% ipython --no-banner

In [1]: import numpy as np

In [2]: np.set_printoptions(precision=3, suppress=True, linewidth=120)

In [3]: rnd = lambda a: np.round(a, 3) + 0

In [4]: F = np.arange(21).reshape(3, 7) + -1

In [5]: print(F)
[[-1  0  1  2  3  4  5]
 [ 6  7  8  9 10 11 12]
 [13 14 15 16 17 18 19]]

In [6]: [round(float(x), 3) for x in np.linalg.svd(F, compute_uv=False)[:3]]
Out[6]: [49.472, 4.852, 0.0]

In [7]: np.argsort(-np.linalg.norm(F, axis=0).round(6), kind="stable")[:3]
Out[7]: array([6, 5, 4])

In [8]: rnd(np.linalg.norm(F, 2) / np.linalg.norm(F))
Out[8]: np.float64(0.995)

In [9]: Uu, s, Vh = np.linalg.svd(F)

In [10]: V = Vh[:(s > 1e-8).sum()]

In [11]: rng = np.random.default_rng(988)

In [12]: vec = F[0] + 5 * F[1] + rng.integers(2) * np.eye(7)[5]

In [13]: vec
Out[13]: array([29., 35., 41., 47., 53., 59., 65.])

In [14]: rnd(np.linalg.norm(vec - V.T @ V @ vec))
Out[14]: np.float64(0.0)

In [15]: np.linalg.matrix_rank(np.vstack([F, vec]))
Out[15]: np.int64(2)

In [16]: np.unique(F.round(6), axis=0).shape
Out[16]: (3, 7)

In [17]: rnd(F @ np.linalg.pinv(F) @ F)
Out[17]: 
array([[-1.,  0.,  1.,  2.,  3.,  4.,  5.],
       [ 6.,  7.,  8.,  9., 10., 11., 12.],
       [13., 14., 15., 16., 17., 18., 19.]])

In [18]: np.count_nonzero(F)
Out[18]: np.int64(20)

In [19]: np.abs(F).max()
Out[19]: np.int64(19)

In [20]: np.linalg.matrix_rank(F)
Out[20]: np.int64(2)

In [21]: print(F - F[0])
[[ 0  0  0  0  0  0  0]
 [ 7  7  7  7  7  7  7]
 [14 14 14 14 14 14 14]]

In [22]: print(np.diff(F, axis=0))
[[7 7 7 7 7 7 7]
 [7 7 7 7 7 7 7]]

In [23]: mat = np.array([[28, 28, 14, 28, 35, 35],
    ...:     [-12, -12, -6, -12, -15, -15],
    ...:     [28, 28, 14, 28, 35, 35],
    ...:     [28, 28, 14, 28, 35, 35],
    ...:     [20, 20, 10, 20, 25, 25],
    ...:     [-20, -20, -10, -20, -25, -25]])

In [24]: # row 2 repeats row 0

In [25]: rnd(np.trace(np.linalg.pinv(mat) @ mat))
Out[25]: np.float64(1.0)

In [26]: rnd(mat @ np.linalg.pinv(mat) @ mat)
Out[26]: 
array([[ 28.,  28.,  14.,  28.,  35.,  35.],
       [-12., -12.,  -6., -12., -15., -15.],
       [ 28.,  28.,  14.,  28.,  35.,  35.],
       [ 28.,  28.,  14.,  28.,  35.,  35.],
       [ 20.,  20.,  10.,  20.,  25.,  25.],
       [-20., -20., -10., -20., -25., -25.]])

In [27]: np.unique(mat.round(6), axis=0).shape
Out[27]: (4, 6)

In [28]: np.allclose(mat[:-1].T @ np.linalg.lstsq(mat[:-1].T, mat[-1])[0], mat[-1])
Out[28]: True

In [29]: B = mat / np.sqrt((mat ** 2).mean(axis=1, keepdims=True))

In [30]: print(rnd(np.linalg.norm(B, axis=1)))
[2.449 2.449 2.449 2.449 2.449 2.449]

In [31]: np.linalg.matrix_rank(mat - mat.mean(axis=1, keepdims=True))
Out[31]: np.int64(1)

In [32]: rk = np.linalg.matrix_rank(mat)

In [33]: rk
Out[33]: np.int64(1)

In [34]: N = np.linalg.svd(mat)[2][rk:].T

In [35]: [int(np.linalg.matrix_rank(mat[:i])) for i in range(1, len(mat) + 1)]
Out[35]: [1, 1, 1, 1, 1, 1]

In [36]: N.shape
Out[36]: (6, 5)

In [37]: feats = np.loadtxt("mat.csv", delimiter=",")

In [38]: feats
Out[38]: 
array([[ 1.4,  0. , -1.1,  1.4, -1.3],
       [ 2.1,  1.5,  1.4,  0.2, -2.7],
       [-2. , -0.3, -0.7, -1.8,  1.9],
       [-1.5, -0.3,  1.5,  2.1,  2.1],
       [ 0.8, -1.9, -0.8, -0.7, -1.1],
       [ 1.3, -1.1, -0.9, -0.5, -0.1],
       [-0.2, -1.2,  1.2, -0.5,  0.9],
       [ 0.5,  0.8,  1.4, -1.9, -0.1],
       [ 2.2, -1.4, -0.6, -2. , -1.1],
       [-1.6, -0.9,  0. , -1.5, -1.1],
       [-1.6, -0.9, -0.4, -0.2,  0.6],
       [ 1. ,  1.3, -0.4, -0.7,  0.3],
       [ 1.8,  2. , -1.6, -0.2,  0.4],
       [-0.6, -0.1, -0.3,  1.2,  0. ],
       [-1.2, -1.1, -0.3, -0.1, -0.8],
       [ 0. , -0.6, -0.9,  1.1,  2.4],
       [ 0.8, -0.1,  0.9, -1.1,  0.2],
       [-0.2,  2.3, -1.4, -1.7,  1. ],
       [ 1. , -0.1, -1.2,  1. ,  1.4],
       [ 0.3, -0.9,  0. ,  0.7,  1.2],
       [-1.1, -0.8,  0.5, -0.9, -1.2],
       [ 1. ,  0.7,  0.6, -1.4,  0.6],
       [ 0.5,  0.6,  0.1,  1.4,  1. ],
       [-0.5, -0.9, -1.5, -2.2, -1.2],
       [-0.9,  0.9,  0.4, -0.1, -0.8],
       [ 0.8,  1.3,  1. ,  0.6,  0. ],
       [-0.5,  0.7,  0.1,  0.2, -0.4],
       [-0.9,  0.3,  1.5,  0.6, -0.7]])

In [39]: D = np.linalg.norm(feats[:, None] - feats[None], axis=-1)

In [40]: (D + 1e9 * np.eye(28)).round(6).argmin(axis=1)
Out[40]: array([ 5, 25, 10, 22,  5,  4, 16, 21,  4, 20, 14, 21, 11, 26, 20, 18, 21, 11, 15, 15,  9, 16, 18,  9, 26, 22, 24, 24])

In [41]: np.unravel_index(D.round(6).argmax(), D.shape)
Out[41]: (np.int64(1), np.int64(2))

In [42]: np.flatnonzero(D[1] < D.mean() / 2)
Out[42]: array([1])

In [43]: ang = rng.uniform(0, 2 * np.pi, 31)

In [44]: Q, _ = np.linalg.qr(np.array([[-0.9, -0.6], [0.7, -0.9], [0.1, 0.3], [-1.3, 1.1]]))

In [45]: arr = 5 * np.c_[np.cos(ang), np.sin(ang)] @ Q.T

In [46]: rnd(arr)
Out[46]: 
array([[ 4.352,  1.741, -1.359, -1.09 ],
       [ 1.899,  2.864, -0.952, -3.504],
       [ 4.026, -0.956, -0.819,  2.685],
       [ 0.675,  2.904, -0.66 , -3.959],
       [ 4.355, -0.539, -0.97 ,  2.192],
       [ 2.677, -1.978, -0.315,  3.718],
       [ 4.063, -0.915, -0.835,  2.638],
       [-0.395,  2.776, -0.378, -4.123],
       [-4.632, -0.002,  1.13 , -1.504],
       [-3.763, -2.252,  1.302,  2.018],
       [-1.906,  2.339,  0.066, -3.986],
       [-1.751, -2.881,  0.919,  3.576],
       [ 4.74 ,  0.438, -1.231,  0.91 ],
       [ 4.329,  1.768, -1.358, -1.137],
       [-3.462, -2.422,  1.258,  2.359],
       [ 4.649,  1.232, -1.344, -0.261],
       [-4.602, -1.344,  1.352,  0.438],
       [-3.495, -2.405,  1.263,  2.325],
       [ 4.065,  2.031, -1.338, -1.6  ],
       [ 1.003, -2.638,  0.206,  4.122],
       [ 4.695,  0.204, -1.18 ,  1.233],
       [ 4.489,  1.551, -1.36 , -0.773],
       [ 4.287,  1.816, -1.356, -1.219],
       [ 3.794, -1.189, -0.723,  2.944],
       [-3.148,  1.694,  0.479, -3.462],
       [ 4.141, -0.824, -0.869,  2.533],
       [-3.155,  1.69 ,  0.481, -3.458],
       [-2.793,  1.914,  0.354, -3.662],
       [-3.701, -2.291,  1.294,  2.094],
       [ 4.656,  1.211, -1.342, -0.228],
       [ 4.479, -0.335, -1.035,  1.939]])

In [47]: vec = np.array([1, 1, -1, 2])

In [48]: h1 = np.maximum(arr @ vec, 0)

In [49]: rnd(arr.T @ h1)
Out[49]: array([ 507.004,  -15.189, -121.066,  186.736])

In [50]: rnd(arr * (h1 > 1e-9)[:, None])
Out[50]: 
array([[ 4.352,  1.741, -1.359, -1.09 ],
       [ 0.   ,  0.   ,  0.   ,  0.   ],
       [ 4.026, -0.956, -0.819,  2.685],
       [ 0.   ,  0.   ,  0.   ,  0.   ],
       [ 4.355, -0.539, -0.97 ,  2.192],
       [ 2.677, -1.978, -0.315,  3.718],
       [ 4.063, -0.915, -0.835,  2.638],
       [ 0.   ,  0.   ,  0.   ,  0.   ],
       [ 0.   ,  0.   ,  0.   ,  0.   ],
       [ 0.   ,  0.   ,  0.   ,  0.   ],
       [ 0.   ,  0.   ,  0.   ,  0.   ],
       [-1.751, -2.881,  0.919,  3.576],
       [ 4.74 ,  0.438, -1.231,  0.91 ],
       [ 4.329,  1.768, -1.358, -1.137],
       [ 0.   ,  0.   ,  0.   ,  0.   ],
       [ 4.649,  1.232, -1.344, -0.261],
       [ 0.   ,  0.   ,  0.   ,  0.   ],
       [ 0.   ,  0.   ,  0.   ,  0.   ],
       [ 4.065,  2.031, -1.338, -1.6  ],
       [ 1.003, -2.638,  0.206,  4.122],
       [ 4.695,  0.204, -1.18 ,  1.233],
       [ 4.489,  1.551, -1.36 , -0.773],
       [ 4.287,  1.816, -1.356, -1.219],
       [ 3.794, -1.189, -0.723,  2.944],
       [ 0.   ,  0.   ,  0.   ,  0.   ],
       [ 4.141, -0.824, -0.869,  2.533],
       [ 0.   ,  0.   ,  0.   ,  0.   ],
       [ 0.   ,  0.   ,  0.   ,  0.   ],
       [ 0.   ,  0.   ,  0.   ,  0.   ],
       [ 4.656,  1.211, -1.342, -0.228],
       [ 4.479, -0.335, -1.035,  1.939]])

In [51]: B = arr / np.linalg.norm(arr, axis=1)
ValueError: operands could not be broadcast together with shapes (31,4) (31,) 


In [52]: B = arr / np.linalg.norm(arr, axis=1, keepdims=True)

In [53]: gram = B @ B.T

In [54]: (gram - 2 * np.eye(31)).round(6).argmax(axis=1)
Out[54]: 
array([13,  3,  6,  7, 30, 23,  2,  3, 16, 28, 27, 14, 20,  0, 17, 29,  9, 14, 22,  5, 12,  0, 13,  2, 26,  6, 24, 24,
        9, 15,  4])

In [55]: rnd(np.linalg.norm(B, axis=1))
Out[55]: 
array([1., 1., 1., 1., 1., 1., 1., 1., 1., 1., 1., 1., 1., 1., 1., 1., 1., 1., 1., 1., 1., 1., 1., 1., 1., 1., 1., 1.,
       1., 1., 1.])

In [56]: X = np.load("a.npy")

In [57]: X
Out[57]: 
array([[0, 3, 3, 0, 3],
       [0, 1, 1, 0, 1],
       [0, 9, 9, 0, 9],
       [0, 3, 3, 0, 3],
       [0, 4, 4, 0, 4],
       [0, 0, 0, 0, 0],
       [0, 3, 3, 0, 3],
       [0, 7, 7, 0, 7]])

In [58]: # null space of dimension 4

In [59]: B = np.array([[0, 2, 1], [0, 2, 1], [2, 0, 1], [0, 0, 2], [2, 0, 0]])

In [60]: np.vstack([X, B.T]).shape
Out[60]: (11, 5)

In [61]: np.linalg.matrix_rank(X @ B)
Out[61]: np.int64(1)

In [62]: print(X @ B)
[[12  6  6]
 [ 4  2  2]
 [36 18 18]
 [12  6  6]
 [16  8  8]
 [ 0  0  0]
 [12  6  6]
 [28 14 14]]

In [63]: np.einsum("ik,kj->ji", X, B)
Out[63]: 
array([[12,  4, 36, 12, 16,  0, 12, 28],
       [ 6,  2, 18,  6,  8,  0,  6, 14],
       [ 6,  2, 18,  6,  8,  0,  6, 14]])
